In [1]: import numpy as np

In [2]: np.set_printoptions(precision=2, suppress=True, linewidth=100, floatmode="fixed")

In [3]: rd = lambda a: np.round(a, 2) + 0

In [4]: E = np.load("data.npy")

In [5]: E
Out[5]: 
array([[ 3.43, -0.82, -4.59, -4.52,  3.39],
       [ 3.39, -0.81, -4.60, -4.48,  3.40],
       [ 6.41,  0.71, -7.35, -1.61,  1.31],
       [ 4.21,  0.52, -4.85, -2.40,  3.10],
       [ 3.39, -0.79, -4.61, -4.50,  3.41],
       [ 2.18, -0.10, -2.75, -1.40,  0.89],
       [ 5.60, -0.60, -6.97, -3.68,  1.60],
       [ 3.50, -0.69, -4.37, -1.45, -1.31],
       [ 2.30, -0.92, -3.41, -4.88,  4.31],
       [ 2.20, -0.42, -3.00, -3.58,  3.61],
       [ 3.20,  0.50, -3.48,  0.27, -0.70],
       [ 4.28,  0.64, -4.70,  0.71, -1.60],
       [ 6.61, -0.25, -8.14, -4.23,  2.72],
       [ 3.27, -0.56, -4.49, -5.39,  5.43],
       [ 5.39,  0.07, -6.50, -3.32,  2.86],
       [ 2.19,  0.22, -2.40,  0.80, -1.79],
       [ 6.53,  0.20, -7.70, -2.92,  2.01],
       [ 3.39, -0.49, -4.28, -2.31,  0.72],
       [ 4.39, -0.21, -5.48, -2.82,  1.79],
       [ 3.61, -1.22, -4.84, -2.70, -0.61],
       [ 1.33, -1.21, -2.32, -4.40,  3.21],
       [ 4.51, -0.42, -5.49, -1.90, -0.18],
       [ 3.23, -0.08, -4.09, -4.09,  4.72],
       [ 3.29, -0.30, -4.22, -3.20,  2.74],
       [ 1.30, -0.91, -2.02, -2.21,  0.50],
       [ 6.51,  0.21, -7.71, -2.93,  1.98],
       [ 1.02,  0.31, -1.10, -0.50,  1.08]])

In [6]: U, sig, vt = np.linalg.svd(E)

In [7]: rd(sig)
Out[7]: array([37.70, 12.21,  4.21,  0.12,  0.08])

In [8]: np.argmax(sig[:-1] / (sig[1:] + 1e-6)) + 1
Out[8]: np.int64(3)

In [9]: M2 = U[:, :3] @ np.diag(sig[:3]) @ vt[:3]

In [10]: np.linalg.matrix_rank(E, rtol=0.05)
Out[10]: np.int64(3)

In [11]: np.linalg.matrix_rank(M2)
Out[11]: np.int64(3)

In [12]: labels = E[:, 4] > np.median(E[:, 4])

In [13]: r0 = E[labels].mean(axis=0) - E[~labels].mean(axis=0)

In [14]: rd((((E - E.mean(axis=0)) @ r0 > 0) == labels).mean())
Out[14]: np.float64(0.89)

In [15]: W0 = np.load("out9.npy")

In [16]: rd(W0)
Out[16]: 
array([[0.33, 0.33, 0.00, 0.00, 0.00, 0.33],
       [0.00, 0.33, 0.00, 0.00, 0.33, 0.33],
       [0.00, 0.00, 1.00, 0.00, 0.00, 0.00],
       [0.25, 0.00, 0.00, 0.50, 0.00, 0.25],
       [0.00, 0.00, 0.50, 0.00, 0.50, 0.00],
       [0.50, 0.00, 0.00, 0.00, 0.00, 0.50]])

In [17]: def softmax(z):
    ...:     e = np.exp(z - z.max(axis=-1, keepdims=True))
    ...:     return e / e.sum(axis=-1, keepdims=True)
    ...: 

In [18]: rd(softmax(W0[0]))
Out[18]: array([0.19, 0.19, 0.14, 0.14, 0.14, 0.19])

In [19]: S = W0 @ W0.T / np.sqrt(6)

In [20]: rd(softmax(S))
Out[20]: 
array([[0.18, 0.17, 0.15, 0.17, 0.15, 0.18],
       [0.17, 0.18, 0.16, 0.16, 0.17, 0.17],
       [0.15, 0.15, 0.22, 0.15, 0.18, 0.15],
       [0.17, 0.16, 0.16, 0.18, 0.16, 0.17],
       [0.15, 0.16, 0.19, 0.15, 0.19, 0.15],
       [0.17, 0.16, 0.15, 0.17, 0.15, 0.19]])
